>>> import numpy as np
>>> import numpy.linalg as la
>>> np.set_printoptions(suppress=True, linewidth=200)
>>> X = np.loadtxt("out0.csv", delimiter=",")
>>> X
array([[ 1.152, -1.1  , -0.3  ],
       [-0.615,  0.6  ,  0.   ],
       [ 0.908, -0.6  , -1.6  ],
       [-1.301,  1.4  ,  1.2  ],
       [-0.304,  0.7  ,  0.5  ],
       [-0.169, -0.3  , -0.4  ],
       [-1.686,  1.3  ,  0.   ],
       [-0.67 ,  0.7  , -1.1  ],
       [-1.499,  1.6  , -0.6  ],
       [ 0.294, -0.1  ,  1.7  ],
       [-0.115,  0.5  ,  0.5  ],
       [ 0.673, -0.4  , -0.8  ],
       [-0.794,  0.9  ,  0.2  ],
       [-1.373,  1.1  ,  0.2  ],
       [ 0.025,  0.1  ,  0.3  ],
       [ 0.579, -0.3  ,  0.8  ],
       [ 1.415, -1.7  ,  0.2  ],
       [ 0.277, -0.1  , -0.7  ],
       [ 1.227, -1.1  ,  0.7  ]])
>>> lab = X[:, 1] > np.median(X[:, 1])
>>> r0 = X[lab].mean(axis=0) - X[~lab].mean(axis=0)
>>> lab.astype(int)
array([0, 1, 0, 1, 1, 0, 1, 1, 1, 0, 1, 0, 1, 1, 0, 0, 0, 0, 0])
>>> (((X - X.mean(axis=0)) @ r0 > 0) == lab).mean()
np.float64(1.0)
>>> feats = np.loadtxt("w.csv", delimiter=",")
>>> feats
array([[ 0.354, -1.606, -0.771],
       [ 3.281,  1.133, -2.25 ],
       [-0.852,  0.59 ,  0.176],
       [-3.103,  1.273,  0.209]])
>>> other = np.c_[feats[:, :1] @ np.array([[3]]), np.array([3, -3, -3, -1])]
>>> print(other.round(3))
[[ 1.062  3.   ]
 [ 9.843 -3.   ]
 [-2.556 -3.   ]
 [-9.309 -1.   ]]
>>> np.round(la.norm(la.qr(feats)[0].T @ other, axis=0) ** 2 / ((other ** 2).sum(axis=0) + 1e-12), 3)
array([1.   , 0.834])
>>> print(np.round(la.lstsq(feats, other[:, 0])[0], 3) + 0)
[3. 0. 0.]
>>> print(la.matrix_rank(other))
2
>>> x = np.array([2, 2, 1])
>>> y = feats @ x
>>> c, lr = np.zeros(3), 1 / la.norm(feats, 2) ** 2
>>> for i in range(4):
...     c -= lr * feats.T @ (feats @ c - y)
...     if i % 1 == 0: print(i, round(la.norm(feats @ c - y), 3))
... 
0 3.769
1 3.199
2 2.78
3 2.466
>>> c.round(3)
array([ 1.351,  1.027, -0.384])
>>> print(round(la.cond(feats), 3))
4.0
>>> np.zeros(4, 3)
Traceback (most recent call last):
  File "<python-input-22>", line 1, in <module>
    np.zeros(4, 3)
    ~~~~~~~~^^^^^^
TypeError: Cannot interpret '3' as a data type
>>> np.round(feats.sum(axis=0), 3)
array([-0.32 ,  1.39 , -2.636])
>>> print(np.round(feats - feats[0], 3))
[[ 0.     0.     0.   ]
 [ 2.927  2.739 -1.479]
 [-1.206  2.196  0.947]
 [-3.457  2.879  0.98 ]]
>>> np.round(feats.mean(axis=0), 3)
array([-0.08 ,  0.347, -0.659])
>>> round(float(la.norm(feats)), 3)
5.728
>>> feats[:, 3]
Traceback (most recent call last):
  File "<python-input-27>", line 1, in <module>
    feats[:, 3]
    ~~~~~^^^^^^
IndexError: index 3 is out of bounds for axis 1 with size 3
>>> print(np.round(np.diff(feats, axis=0), 3))
[[ 2.927  2.739 -1.479]
 [-4.133 -0.543  2.426]
 [-2.251  0.683  0.033]]
>>> print(feats.shape)
(4, 3)
>>> feats[4]
Traceback (most recent call last):
  File "<python-input-30>", line 1, in <module>
    feats[4]
    ~~~~~^^^
IndexError: index 4 is out of bounds for axis 0 with size 4
>>> np.abs(feats).max()
np.float64(3.281)
>>> J = np.load("arr.npy")
>>> J
array([[ 1,  0,  0],
       [ 3,  1,  0],
       [-1,  3,  1]])
>>> # triangular: eigenvalues sit on the diagonal
>>> x = np.array([-1, -2, -2])
>>> np.sign((J @ x).round(6))
array([-1, -1, -1])
>>> J @ np.eye(3)[1]
array([0., 1., 3.])
>>> (J @ x).argmax()
np.int64(0)
>>> np.trace(J)
np.int64(3)
>>> J.inv()
Traceback (most recent call last):
  File "<python-input-40>", line 1, in <module>
    J.inv()
    ^^^^^
AttributeError: 'numpy.ndarray' object has no attribute 'inv'
>>> F = np.load("dump.npy")
>>> F
array([[ 4,  0, -4],
       [ 0,  0,  0],
       [ 0,  0,  2]])
>>> other = np.array([[7, 7], [7, 5], [6, 1]])
>>> other.T @ F.T
array([[ 4,  0, 12],
       [24,  0,  2]])
>>> la.matrix_rank(F @ other)
np.int64(2)
>>> F @ other
array([[ 4, 24],
       [ 0,  0],
       [12,  2]])
>>> np.einsum("ij->j", F)
array([ 4,  0, -2])
>>> np.argsort(-la.norm(F, axis=0).round(6), kind="stable")[:3]
array([2, 0, 1])
>>> round(la.norm(F, 2) / la.norm(F), 3)
np.float64(0.974)
>>> [round(float(x), 3) for x in la.svd(F, compute_uv=False)[:3]]
[5.842, 1.369, 0.0]
>>> print(la.cond(F) > 100)
True
>>> C2 = F.T @ F
>>> C2
array([[ 16,   0, -16],
       [  0,   0,   0],
       [-16,   0,  20]])
>>> np.trace(C2), (F ** 2).sum()
(np.int64(36), np.int64(36))
>>> np.round(la.eigvalsh(C2)[::-1], 3)
array([34.125,  1.875,  0.   ])
>>> np.allclose(C2, C2.T)
True
>>> np.round(F @ la.pinv(F) @ F, 3) + 0
array([[ 4.,  0., -4.],
       [ 0.,  0.,  0.],
       [ 0.,  0.,  2.]])
>>> print(np.abs(np.diag(la.qr(F)[1])) > 1e-9)
[ True False  True]
>>> np.round(la.norm(F, axis=0), 3)
array([4.   , 0.   , 4.472])
>>> round(la.norm(F, 1), 3), round(float(la.norm(F, np.inf)), 3)
(np.float64(6.0), 8.0)
>>> print(np.round(la.norm(F[1] - F[0]), 3))
5.657
>>> np.round(la.norm(F, axis=1), 3)
array([5.657, 0.   , 2.   ])
>>> A = np.loadtxt("x.csv", delimiter=",")
>>> A
array([[ 0., -2.,  0.,  0.],
       [ 2.,  0.,  0.,  0.],
       [ 0.,  0.,  0.,  1.],
       [ 0.,  0., -1.,  0.]])
>>> print((A != 0).astype(int))
[[0 1 0 0]
 [1 0 0 0]
 [0 0 0 1]
 [0 0 1 0]]
>>> print(A @ A)
[[-4.  0.  0.  0.]
 [ 0. -4.  0.  0.]
 [ 0.  0. -1.  0.]
 [ 0.  0.  0. -1.]]
>>> round(float(la.det(A)), 3)
4.0
>>> x = np.array([0, 2, 2, 0])
>>> x @ A @ x
np.float64(0.0)
>>> Q = la.solve(np.eye(4) - A, np.eye(4) + A)
>>> np.round(Q @ Q.T, 3) + 0
array([[1., 0., 0., 0.],
       [0., 1., 0., 0.],
       [0., 0., 1., 0.],
       [0., 0., 0., 1.]])
>>> arr = np.array([[0, 0, 0, 0, 0], [2, 4, -3, -2, -5]])
>>> print(arr)
[[ 0  0  0  0  0]
 [ 2  4 -3 -2 -5]]
>>> Uu, sig, VT = la.svd(arr)
>>> V = VT[:(sig > 1e-8).sum()]
>>> rng = np.random.default_rng(27)
>>> x = arr[0] + -2 * arr[1] + rng.integers(2) * np.eye(5)[2]
>>> x
array([-4., -8.,  6.,  4., 10.])
>>> la.matrix_rank(np.vstack([arr, x]))
np.int64(1)
>>> data = np.array([[5, 9, 0, 7], [5, 9, 0, 7], [4, -6, -8, 7]])
>>> C2 = data.T @ data
>>> np.diag(C2)
array([ 66, 198,  64, 147])
>>> np.round(la.svd(data, compute_uv=False) ** 2, 3) + 0
array([313.04, 161.96,   0.  ])
>>> print(la.matrix_rank(C2))
2
>>> print(la.matrix_rank(data, rtol=0.1))
2
>>> [round(float(x), 3) for x in la.svd(data, compute_uv=False)[:3]]
[17.693, 12.726, 0.0]
>>> np.argsort(-la.norm(data, axis=0).round(6), kind="stable")[:3]
array([1, 3, 0])
>>> print(la.cond(data) > 100)
True
>>> x = np.array([1, 0, 1])
>>> y = feats @ x
>>> np.round(la.solve(feats.T @ feats, feats.T @ y), 3) + 0
array([1., 0., 1.])
>>> np.round(la.lstsq(feats, y)[0], 3) + 0
array([1., 0., 1.])
>>> y = y + 0.02 * rng.normal(size=4)
>>> y.round(3)
array([-0.401,  1.05 , -0.698, -2.877])
>>> c, *_ = la.lstsq(feats, y)
>>> c.round(3)
array([ 0.993, -0.004,  0.98 ])
>>> c.round()
array([ 1., -0.,  1.])
>>> w1 = np.array([[-4, -5], [-5, 2], [-4, 1], [-4, 1]])
>>> c = np.array([4, 0])
>>> hid = np.maximum(data @ w1 + c, 0)
>>> la.matrix_rank(hid)
np.int64(1)
>>> (hid > 0).astype(int)
array([[0, 0],
       [0, 0],
       [1, 0]])
>>> W2 = np.array([[2, 0, 2], [-1, 2, 0]])
>>> (hid @ W2).round(6).argmax(axis=1)
array([0, 0, 0])
>>> w1 @ W2
array([[ -3, -10,  -8],
       [-12,   4, -10],
       [ -9,   2,  -8],
       [ -9,   2,  -8]])
>>> mat = np.load("case10.npy")
>>> mat
array([[0., 1.],
       [1., 0.]])
>>> Q, Rm = la.qr(mat)
>>> Q.T @ Q
array([[1., 0.],
       [0., 1.]])
>>> abs(Rm[0, 0]), np.round(la.norm(mat[:, 0]), 3)
(np.float64(1.0), np.float64(1.0))
>>> np.abs(np.diag(Rm))
array([1., 1.])
>>> mat.sum(axis=1)
array([1., 1.])
>>> np.round(la.matrix_power(mat, 2), 3)
array([[1., 0.],
       [0., 1.]])
>>> mat @ np.ones(2)
array([1., 1.])
>>> p = np.eye(2)[1]
>>> for _ in range(7):
...     p = p @ mat
...     print(p.round(3))
... 
[1. 0.]
[0. 1.]
[1. 0.]
[0. 1.]
[1. 0.]
[0. 1.]
[1. 0.]
>>> evals, V = la.eigh(mat)
>>> np.round(V.T @ V, 3) + 0
array([[1., 0.],
       [0., 1.]])
>>> evals
array([-1.,  1.])
>>> np.round(np.abs(V[:, -1]), 3)
array([0.707, 0.707])
>>> print((evals > 1e-8).sum(), (evals < -1e-8).sum())
1 1
>>> C2 = mat.T @ mat
>>> print(np.trace(C2), (mat ** 2).sum())
2.0 2.0
>>> C2
array([[1., 0.],
       [0., 1.]])
>>> np.round(la.eigvalsh(C2)[::-1], 3)
array([1., 1.])
>>> np.allclose(C2, C2.T)
True
>>> (mat @ mat.T).shape
(2, 2)
